% ipython --no-banner

In [1]: import numpy as np

In [2]: import numpy.linalg as la

In [3]: np.set_printoptions(precision=1, suppress=True, linewidth=160)

In [4]: X = np.loadtxt("data.csv", delimiter=",")

In [5]: X
Out[5]: 
array([[ 0., -3.,  4.],
       [ 0., -3.,  4.],
       [ 0.,  0.,  0.],
       [ 0., -3.,  4.],
       [ 0.,  0.,  0.],
       [ 4.,  1.,  0.],
       [ 0.,  0.,  0.],
       [ 4.,  4., -4.],
       [ 8.,  8., -8.],
       [ 0.,  0.,  0.],
       [ 8.,  8., -8.],
       [ 4.,  4., -4.],
       [ 4.,  4., -4.],
       [ 4.,  4., -4.],
       [ 0., -3.,  4.],
       [ 4.,  1.,  0.],
       [ 0.,  0.,  0.],
       [ 0.,  0.,  0.],
       [ 0., -3.,  4.],
       [ 0.,  0.,  0.],
       [ 0.,  0.,  0.],
       [ 0.,  0.,  0.],
       [ 8.,  8., -8.],
       [ 0.,  0.,  0.],
       [ 4.,  4., -4.],
       [ 4.,  4., -4.],
       [ 8.,  8., -8.],
       [ 0.,  0.,  0.]])

In [6]: # row 1 repeats row 0

In [7]: cen = X - X.mean(axis=0)

In [8]: Uu, sig, Vh = la.svd(cen, full_matrices=False)

In [9]: np.round(sig ** 2 / (sig ** 2).sum(), 1) + 0
Out[9]: array([1., 0., 0.])

In [10]: np.abs(Vh[0]).argmax()
Out[10]: np.int64(2)

In [11]: round((sig ** 2).sum() ** 2 / (sig ** 4).sum(), 1)
Out[11]: np.float64(1.1)

In [12]: la.matrix_rank(cen)
Out[12]: np.int64(2)

In [13]: x = np.array([0, 4, 2])

In [14]: h1 = np.maximum(X @ x, 0)

In [15]: np.tanh(X @ x)
Out[15]: array([-1., -1.,  0., -1.,  0.,  1.,  0.,  1.,  1.,  0.,  1.,  1.,  1.,  1., -1.,  1.,  0.,  0., -1.,  0.,  0.,  0.,  1.,  0.,  1.,  1.,  1.,  0.])

In [16]: X.T @ h1
Out[16]: array([ 736.,  712., -704.])

In [17]: h1
Out[17]: array([ 0.,  0.,  0.,  0.,  0.,  4.,  0.,  8., 16.,  0., 16.,  8.,  8.,  8.,  0.,  4.,  0.,  0.,  0.,  0.,  0.,  0., 16.,  0.,  8.,  8., 16.,  0.])

In [18]: np.flatnonzero(h1 > 1e-9)
Out[18]: array([ 5,  7,  8, 10, 11, 12, 13, 15, 22, 24, 25, 26])

In [19]: np.maximum(X @ x, 0) - np.maximum(-X @ x, 0)
Out[19]: array([-4., -4.,  0., -4.,  0.,  4.,  0.,  8., 16.,  0., 16.,  8.,  8.,  8., -4.,  4.,  0.,  0., -4.,  0.,  0.,  0., 16.,  0.,  8.,  8., 16.,  0.])

In [20]: C = X[[15, 11]].astype(float)

In [21]: for _ in range(6):
    ...:     idx = la.norm(X[:, None] - C, axis=-1).argmin(axis=1)
    ...:     C = np.array([X[idx == j].mean(axis=0) for j in range(2)])
    ...: 

In [22]: idx
Out[22]: array([0, 0, 0, 0, 0, 0, 0, 1, 1, 0, 1, 1, 1, 1, 0, 0, 0, 0, 0, 0, 0, 0, 1, 0, 1, 1, 1, 0])

In [23]: C[1] - C[0]
Out[23]: array([ 5.2,  6.3, -6.7])

In [24]: la.matrix_rank(X, rtol=0.1)
Out[24]: np.int64(2)

In [25]: [round(float(x), 1) for x in la.svd(X, compute_uv=False)[:3]]
Out[25]: [34.0, 7.7, 0.0]

In [26]: np.round(la.norm(X, 2) / la.norm(X), 1)
Out[26]: np.float64(1.0)

In [27]: la.lstsq(X[:-1].T, X[-1])[2]
Out[27]: np.int32(2)

In [28]: m1 = np.load("run5.npy")

In [29]: m1
Out[29]: 
array([[ 1. ,  0. ,  0. ,  0. ,  0. ,  0. ,  0. ],
       [ 0. ,  0.7,  0. ,  0. ,  0. ,  0. ,  0.7],
       [ 0. ,  0. ,  1. ,  0. ,  0. ,  0. ,  0. ],
       [ 0. ,  0. ,  0. ,  1. ,  0. ,  0. ,  0. ],
       [ 0. ,  0. ,  0. ,  0. ,  1. ,  0. ,  0. ],
       [ 0. ,  0. ,  0. ,  0. ,  0. ,  1. ,  0. ],
       [ 0. , -0.7,  0. ,  0. ,  0. ,  0. ,  0.7]])

In [30]: np.sort(np.abs(la.eigvals(m1)))
Out[30]: array([1., 1., 1., 1., 1., 1., 1.])

In [31]: round(float(la.det(m1)), 1)
Out[31]: 1.0

In [32]: cov = m1.T @ m1

In [33]: np.trace(cov), (m1 ** 2).sum()
Out[33]: (np.float64(7.0), np.float64(7.0))

In [34]: la.eigvalsh(cov)[::-1]
Out[34]: array([1., 1., 1., 1., 1., 1., 1.])

In [35]: cov.round(1) + 0
Out[35]: 
array([[1., 0., 0., 0., 0., 0., 0.],
       [0., 1., 0., 0., 0., 0., 0.],
       [0., 0., 1., 0., 0., 0., 0.],
       [0., 0., 0., 1., 0., 0., 0.],
       [0., 0., 0., 0., 1., 0., 0.],
       [0., 0., 0., 0., 0., 1., 0.],
       [0., 0., 0., 0., 0., 0., 1.]])

In [36]: (m1 @ m1.T).shape
Out[36]: (7, 7)

In [37]: other = m1 / la.norm(m1, axis=1, keepdims=True)

In [38]: cov = other @ other.T

In [39]: cov[5]
Out[39]: array([0., 0., 0., 0., 0., 1., 0.])

In [40]: np.argwhere(np.triu(np.abs(cov) > 0.95, 1))
Out[40]: array([], shape=(0, 2), dtype=int64)

In [41]: (cov - 2 * np.eye(7)).round(6).argmax(axis=1)
Out[41]: array([1, 0, 0, 0, 0, 0, 0])

In [42]: W0 = np.array([[5.0, 1.0, 1.0, 1.0, 1.0, 1.0, 1.0, 1.0],
    ...:     [1.0, 5.0, 1.0, 1.0, 1.0, 1.0, 1.0, 1.0],
    ...:     [1.0, 1.0, 5.0, 1.0, 1.0, 1.0, 1.0, 1.0],
    ...:     [1.0, 1.0, 1.0, 5.0, 1.0, 1.0, 1.0, 1.0],
    ...:     [1.0, 1.0, 1.0, 1.0, 5.0, 1.0, 1.0, 1.0],
    ...:     [1.0, 1.0, 1.0, 1.0, 1.0, 5.0, 1.0, 1.0],
    ...:     [1.0, 1.0, 1.0, 1.0, 1.0, 1.0, 5.0, 1.0],
    ...:     [1.0, 1.0, 1.0, 1.0, 1.0, 1.0, 1.0, 5.0]])

In [43]: # symmetric

In [44]: W0[2] @ W0[5]
Out[44]: np.float64(16.0)

In [45]: round(float(la.norm(W0, "nuc")), 1)
Out[45]: 40.0

In [46]: round(float(la.norm(W0, 2)), 1)
Out[46]: 12.0

In [47]: np.round(la.norm(W0) ** 2 / la.norm(W0, 2) ** 2, 1)
Out[47]: np.float64(1.8)

In [48]: round(float(la.norm(W0, 1)), 1), round(la.norm(W0, np.inf), 1)
Out[48]: (12.0, np.float64(12.0))

In [49]: x = np.array([1, -3, -1, 2, 3, -1, 3, 3])

In [50]: W0 @ x
Out[50]: array([11., -5.,  3., 15., 19.,  3., 19., 19.])

In [51]: rng = np.random.default_rng(87)

In [52]: idx = rng.permutation(8)

In [53]: idx
Out[53]: array([3, 7, 6, 5, 1, 0, 2, 4])

In [54]: other = W0[idx][:, idx]

In [55]: np.diag(other)
Out[55]: array([5., 5., 5., 5., 5., 5., 5., 5.])

In [56]: np.round(la.det(other), 1), round(la.det(W0[idx]), 1)
Out[56]: (np.float64(196608.0), np.float64(-196608.0))

In [57]: L = la.cholesky(W0)

In [58]: W0 / np.sqrt(np.outer(np.diag(W0), np.diag(W0)))
Out[58]: 
array([[1. , 0.2, 0.2, 0.2, 0.2, 0.2, 0.2, 0.2],
       [0.2, 1. , 0.2, 0.2, 0.2, 0.2, 0.2, 0.2],
       [0.2, 0.2, 1. , 0.2, 0.2, 0.2, 0.2, 0.2],
       [0.2, 0.2, 0.2, 1. , 0.2, 0.2, 0.2, 0.2],
       [0.2, 0.2, 0.2, 0.2, 1. , 0.2, 0.2, 0.2],
       [0.2, 0.2, 0.2, 0.2, 0.2, 1. , 0.2, 0.2],
       [0.2, 0.2, 0.2, 0.2, 0.2, 0.2, 1. , 0.2],
       [0.2, 0.2, 0.2, 0.2, 0.2, 0.2, 0.2, 1. ]])

In [59]: np.fft.fft(W0[0])
Out[59]: array([12.+0.j,  4.+0.j,  4.+0.j,  4.+0.j,  4.+0.j,  4.+0.j,  4.+0.j,  4.+0.j])

In [60]: W0 @ np.ones(8)
Out[60]: array([12., 12., 12., 12., 12., 12., 12., 12.])

In [61]: np.sort(np.abs(np.fft.fft(W0[0]))), np.sort(la.svd(W0, compute_uv=False))
Out[61]: 
(array([ 4.,  4.,  4.,  4.,  4.,  4.,  4., 12.]),
 array([ 4.,  4.,  4.,  4.,  4.,  4.,  4., 12.]))

In [62]: W0 @ (-1.0) ** np.arange(8)
Out[62]: array([ 4., -4.,  4., -4.,  4., -4.,  4., -4.])

In [63]: np.allclose(W0 @ W0.T, W0.T @ W0)
Out[63]: True

In [64]: A = np.load("block6.npy")

In [65]: A.round(1) + 0
Out[65]: 
array([[-0.1,  1.4, -4.2,  2.3],
       [ 0.2, -1.3,  4.7, -1.1],
       [-0.1,  1.4, -4.3,  2.1],
       [ 0.3,  0.5,  0.3,  5. ],
       [-0.2, -0.9,  1.1, -4.8],
       [-0.2, -0.8,  1. , -4.8],
       [-0.4,  0.9, -4.5, -1.9],
       [-0.3, -0.7,  0.5, -4.9],
       [ 0. ,  1.3, -3.4,  3.5],
       [ 0. , -1.3,  3.6, -3.2],
       [ 0.3,  0.4,  0.8,  4.9],
       [-0.1,  1.4, -4.4,  2. ],
       [ 0.2, -1.3,  4.5, -1.6],
       [ 0.4,  0.2,  1.4,  4.8],
       [-0.4,  0.2, -2.8, -4.1]])

In [66]: # null space of dimension 2

In [67]: other = A + rng.integers(-2, 3, (15, 2)) @ rng.integers(-2, 3, (2, 4))

In [68]: other
Out[68]: 
array([[ -0.1,   2.4,  -6.2,   4.3],
       [ -1.8,   4.7,   4.7,   0.9],
       [ -0.1,   0.4,  -2.3,   0.1],
       [  0.3,  -0.5,   2.3,   3. ],
       [  0.8,  -4.9,   3.1,  -7.8],
       [ -1.2,   1.2,   3. ,  -5.8],
       [  1.6,  -4.1,  -6.5,  -1.9],
       [ -2.3,   1.3,   8.5, -10.9],
       [ -2. ,   5.3,   0.6,   1.5],
       [ -2. ,   3.7,   5.6,  -3.2],
       [  2.3,  -4.6,  -1.2,   4.9],
       [  0.9,  -0.6,  -6.4,   3. ],
       [  0.2,  -3.3,   8.5,  -5.6],
       [ -0.6,   1.2,   5.4,   1.8],
       [ -2.4,   4.2,   1.2,  -6.1]])

In [69]: other - A
Out[69]: 
array([[ 0.,  1., -2.,  2.],
       [-2.,  6.,  0.,  2.],
       [ 0., -1.,  2., -2.],
       [ 0., -1.,  2., -2.],
       [ 1., -4.,  2., -3.],
       [-1.,  2.,  2., -1.],
       [ 2., -5., -2.,  0.],
       [-2.,  2.,  8., -6.],
       [-2.,  4.,  4., -2.],
       [-2.,  5.,  2.,  0.],
       [ 2., -5., -2.,  0.],
       [ 1., -2., -2.,  1.],
       [ 0., -2.,  4., -4.],
       [-1.,  1.,  4., -3.],
       [-2.,  4.,  4., -2.]])

In [70]: np.round(la.svd(other - A, compute_uv=False), 1) + 0
Out[70]: array([17.4, 12.9,  0. ,  0. ])

In [71]: W1 = np.array([[6, 9], [1, 8], [8, 2]])

In [72]: b = np.array([0, -1])

In [73]: H = np.maximum(X @ W1 + b, 0)

In [74]: (H > 0).astype(int)
Out[74]: 
array([[1, 0],
       [1, 0],
       [0, 0],
       [1, 0],
       [0, 0],
       [1, 1],
       [0, 0],
       [0, 1],
       [0, 1],
       [0, 0],
       [0, 1],
       [0, 1],
       [0, 1],
       [0, 1],
       [1, 0],
       [1, 1],
       [0, 0],
       [0, 0],
       [1, 0],
       [0, 0],
       [0, 0],
       [0, 0],
       [0, 1],
       [0, 0],
       [0, 1],
       [0, 1],
       [0, 1],
       [0, 0]])

In [75]: H
Out[75]: 
array([[ 29.,   0.],
       [ 29.,   0.],
       [  0.,   0.],
       [ 29.,   0.],
       [  0.,   0.],
       [ 25.,  43.],
       [  0.,   0.],
       [  0.,  59.],
       [  0., 119.],
       [  0.,   0.],
       [  0., 119.],
       [  0.,  59.],
       [  0.,  59.],
       [  0.,  59.],
       [ 29.,   0.],
       [ 25.,  43.],
       [  0.,   0.],
       [  0.,   0.],
       [ 29.,   0.],
       [  0.,   0.],
       [  0.,   0.],
       [  0.,   0.],
       [  0., 119.],
       [  0.,   0.],
       [  0.,  59.],
       [  0.,  59.],
       [  0., 119.],
       [  0.,   0.]])

In [76]: C = np.array([[4, 3, 0], [8, 2, 0]])

In [77]: W1 @ C
Out[77]: 
array([[96, 36,  0],
       [68, 19,  0],
       [48, 28,  0]])

In [78]: H @ C
Out[78]: 
array([[116.,  87.,   0.],
       [116.,  87.,   0.],
       [  0.,   0.,   0.],
       [116.,  87.,   0.],
       [  0.,   0.,   0.],
       [444., 161.,   0.],
       [  0.,   0.,   0.],
       [472., 118.,   0.],
       [952., 238.,   0.],
       [  0.,   0.,   0.],
       [952., 238.,   0.],
       [472., 118.,   0.],
       [472., 118.,   0.],
       [472., 118.,   0.],
       [116.,  87.,   0.],
       [444., 161.,   0.],
       [  0.,   0.,   0.],
       [  0.,   0.,   0.],
       [116.,  87.,   0.],
       [  0.,   0.,   0.],
       [  0.,   0.,   0.],
       [  0.,   0.,   0.],
       [952., 238.,   0.],
       [  0.,   0.,   0.],
       [472., 118.,   0.],
       [472., 118.,   0.],
       [952., 238.,   0.],
       [  0.,   0.,   0.]])

In [79]: Uu, sig, Vh = la.svd(A)

In [80]: V = Vh[:(sig > 1e-8).sum()]

In [81]: x = A[10] + 5 * A[12] + rng.integers(2) * np.eye(4)[3]

In [82]: x
Out[82]: array([ 1.2, -6.3, 23.6, -2. ])

In [83]: np.round(V.T @ V, 1) + 0
Out[83]: 
array([[ 0. ,  0. ,  0.1,  0.1],
       [ 0. ,  0.1, -0.2,  0.1],
       [ 0.1, -0.2,  0.9,  0. ],
       [ 0.1,  0.1,  0. ,  1. ]])

In [84]: round(la.norm(x - V.T @ V @ x), 1)
Out[84]: np.float64(0.1)

In [85]: np.round(np.diag(V.T @ V), 1) + 0
Out[85]: array([0. , 0.1, 0.9, 1. ])

In [86]: D = la.norm(A[:, None] - A[None], axis=-1)

In [87]: D.shape
Out[87]: (15, 15)

In [88]: D[4]
Out[88]: array([9.1, 5.2, 9.1, 9.9, 0. , 0.1, 6.5, 0.6, 9.6, 3. , 9.8, 9. , 4.8, 9.7, 4.1])

In [89]: la.norm(A - A.mean(axis=0), axis=1)
Out[89]: array([4.7, 5.4, 4.7, 5.2, 5. , 5. , 4.6, 4.9, 4.8, 5.2, 5.2, 4.7, 5.3, 5.2, 4.7])

In [90]: (D + 1e9 * np.eye(15)).round(6).argmin(axis=1)
Out[90]: array([ 2, 12, 11, 10,  5,  4, 14,  5,  0, 12,  3,  2,  1, 10,  6])

In [91]: la.matrix_rank(D ** 2)
Out[91]: np.int64(3)

In [92]: np.unravel_index(D.round(6).argmax(), D.shape)
Out[92]: (np.int64(8), np.int64(9))

In [93]: D[4].round(6).argsort(kind="stable")[:4]
Out[93]: array([4, 5, 7, 9])

In [94]: la.norm(A, axis=1)
Out[94]: array([5., 5., 5., 5., 5., 5., 5., 5., 5., 5., 5., 5., 5., 5., 5.])

In [95]: F = np.loadtxt("m.csv", delimiter=",")

In [96]: F
Out[96]: 
array([[ 0.9, -0.4, -8.5,  0.4,  1.6,  0.7,  0. ],
       [ 0.4,  0.2, -7. ,  0.2, -0.6,  0.6, -1.2],
       [-1.2,  0.6,  3. , -1.7,  0.8,  0.1,  1.3],
       [-1. ,  2.9, -1.5,  2.1,  1.8,  1.3,  0.5],
       [-1.2, -0.2,  3. , -0.8, -0.5,  3.4, -0.5]])

In [97]: f = np.array([0, 0, 0])

In [98]: np.round(np.correlate(F[2], F[3], "full"), 1) + 0
Out[98]: array([-0.6, -1.3,  0.1,  1.6,  6.6,  0. , -2.9, 14.2, -6.6,  6.6, -2.5,  3.7, -1.3])

In [99]: np.convolve(F[2], f)
Out[99]: array([0., 0., 0., 0., 0., 0., 0., 0., 0.])

In [100]: t = np.radians(15)

In [101]: Rm = np.eye(7)

In [102]: Rm[2, 2] = Rm[5, 5] = np.cos(t)

In [103]: Rm[2, 5], Rm[5, 2] = -np.sin(t), np.sin(t)

In [104]: Rm
Out[104]: 
array([[ 1. ,  0. ,  0. ,  0. ,  0. ,  0. ,  0. ],
       [ 0. ,  1. ,  0. ,  0. ,  0. ,  0. ,  0. ],
       [ 0. ,  0. ,  1. ,  0. ,  0. , -0.3,  0. ],
       [ 0. ,  0. ,  0. ,  1. ,  0. ,  0. ,  0. ],
       [ 0. ,  0. ,  0. ,  0. ,  1. ,  0. ,  0. ],
       [ 0. ,  0. ,  0.3,  0. ,  0. ,  1. ,  0. ],
       [ 0. ,  0. ,  0. ,  0. ,  0. ,  0. ,  1. ]])

In [105]: other = F @ Rm.T

In [106]: np.allclose(F @ F.T, other @ other.T)
Out[106]: True

In [107]: la.svd(F, compute_uv=False), la.svd(other, compute_uv=False)
Out[107]: (array([12.1,  4.5,  3.6,  2.4,  1.4]), array([12.1,  4.5,  3.6,  2.4,  1.4]))

In [108]: np.round(la.det(Rm), 1), round(np.trace(Rm), 1)
Out[108]: (np.float64(1.0), np.float64(6.9))

In [109]: np.allclose(la.norm(F, axis=1), la.norm(other, axis=1))
Out[109]: True

In [110]: np.abs(other - F).max(axis=0)
Out[110]: array([0. , 0. , 1. , 0. , 0. , 2.2, 0. ])

In [111]: other
Out[111]: 
array([[ 0.9, -0.4, -8.4,  0.4,  1.6, -1.5,  0. ],
       [ 0.4,  0.2, -6.9,  0.2, -0.6, -1.2, -1.2],
       [-1.2,  0.6,  2.9, -1.7,  0.8,  0.9,  1.3],
       [-1. ,  2.9, -1.8,  2.1,  1.8,  0.9,  0.5],
       [-1.2, -0.2,  2. , -0.8, -0.5,  4.1, -0.5]])
